$ python -q
>>> import numpy as np
>>> from numpy import linalg as LA
>>> np.set_printoptions(precision=2, suppress=True, linewidth=160)
>>> F = np.loadtxt("block11.csv", delimiter=",")
>>> print(F)
[[ 0.81  5.59 10.9   6.62  5.61  0.22  9.66  9.36  8.52  1.15]
 [-0.08  7.63  7.76  5.7   6.01 -1.04  8.26  8.62 10.12 -0.8 ]
 [-0.67  3.89  9.32  6.23  6.06  0.79  9.91  8.58  9.23 -0.46]
 [ 0.54  7.09 10.29  6.46  6.16  1.05  8.63 11.42 10.32 -0.78]
 [-0.74  6.29  8.22  6.32  7.03  0.13  7.94  8.47  8.87 -0.16]
 [ 0.37  5.23  9.57  4.46  4.61  0.37  9.5   9.39  7.53  0.45]
 [ 0.76  7.08  9.12  5.9   6.3   0.35  7.91  8.71  7.2   1.5 ]
 [-1.19  4.87 10.56  5.27  6.25  0.04  8.65  9.71  7.57  0.05]
 [-1.9   4.48  8.98  5.67  7.06  0.19  6.65 11.25  9.5   0.32]
 [ 1.3   5.94  7.89  7.3   6.78  0.27  9.34 10.98  8.34 -0.77]
 [ 0.61  5.54  7.97  6.27  7.29 -1.36  8.99  9.17 10.29 -0.12]
 [ 0.77  5.33  9.64  6.44  5.19 -0.91  7.79  8.06  9.29  2.17]
 [-0.6   7.31  9.08  6.15  6.06 -0.46  9.15 10.36  6.68  0.31]
 [-0.12  7.13 11.35  4.5   5.39 -0.77 10.25  6.61  9.24 -0.57]
 [ 0.39  4.67 10.46  7.43  5.12  1.61  8.17  8.9   8.66 -2.15]
 [ 0.57  7.07  6.72  3.76  7.    2.1   8.49  7.8   8.52  1.13]
 [ 1.34  5.16 10.52  6.17  5.07 -1.15  9.42  8.71  8.04 -2.57]
 [-1.4   6.92  8.22  6.17  5.99  0.77  8.08 10.4  10.14  0.58]
 [-0.82  3.75  8.91  5.22  5.57  1.56 10.79 10.41  7.51  0.16]
 [ 1.56  6.77  8.2   5.23  5.56 -1.09  9.73  9.72  9.29  1.2 ]
 [-0.26  3.62 11.48  6.52  5.77 -0.83  9.76  7.79 11.89 -0.75]
 [-0.61  5.53  9.13  4.32  4.79  1.32  7.78  9.09 10.54 -0.42]
 [-2.12  5.32  8.94  5.8   6.38  0.27  8.58  9.73  9.48 -0.93]
 [ 0.1   6.71  9.93  5.48  7.03 -0.24  9.03  7.1  10.45  1.06]
 [ 1.58  7.55  7.96  7.12  6.22  0.67  7.35  9.1   9.57  1.82]
 [ 0.05  5.34  8.72  7.46  6.3  -0.48  7.88  8.95  9.86  1.65]
 [ 1.92  4.56  9.26  5.61  5.5  -0.64  8.81  9.17  9.09 -0.24]
 [ 0.46  6.5   8.68  8.4   6.8   0.3  10.11  9.17  9.23 -1.09]
 [ 0.37  5.1   7.95  6.89  5.75 -0.66  8.12  8.2   7.02 -0.79]
 [ 0.14  4.57  7.93  5.36  5.46  1.66  9.8   9.22  9.67  1.57]
 [ 0.75  6.31 10.13  5.1   5.79 -1.47  8.22  9.61  7.5   0.11]
 [ 1.74  6.36  8.89  6.16  6.83  1.21  8.72  9.18  8.28  0.91]
 [ 0.46  5.59 11.22  7.46  4.84  1.14  9.62  5.82  9.25 -0.53]
 [ 1.14  6.13  9.26  3.78  7.78 -0.2   9.16  7.63  9.38  0.84]
 [-0.53  6.    7.26  6.39  5.11  1.37  9.38 10.39  8.59 -0.57]
 [ 2.55  5.59  8.81  6.87  6.5   1.53  9.96 10.68  9.83 -0.25]
 [-1.14  5.36  8.55  5.91  7.02 -0.91  7.06  8.28  8.45  0.02]
 [ 1.43  6.75  8.93  5.25  4.64  1.14  9.01  8.72  9.72  1.1 ]]
>>> gram = np.cov(F, rowvar=False)
>>> print(LA.eigvalsh(gram)[::-1])
[2.24 1.83 1.4  1.29 1.16 0.79 0.77 0.69 0.49 0.41]
>>> print(F.std(axis=0))
[1.06 1.06 1.14 1.02 0.8  0.97 0.93 1.2  1.11 1.04]
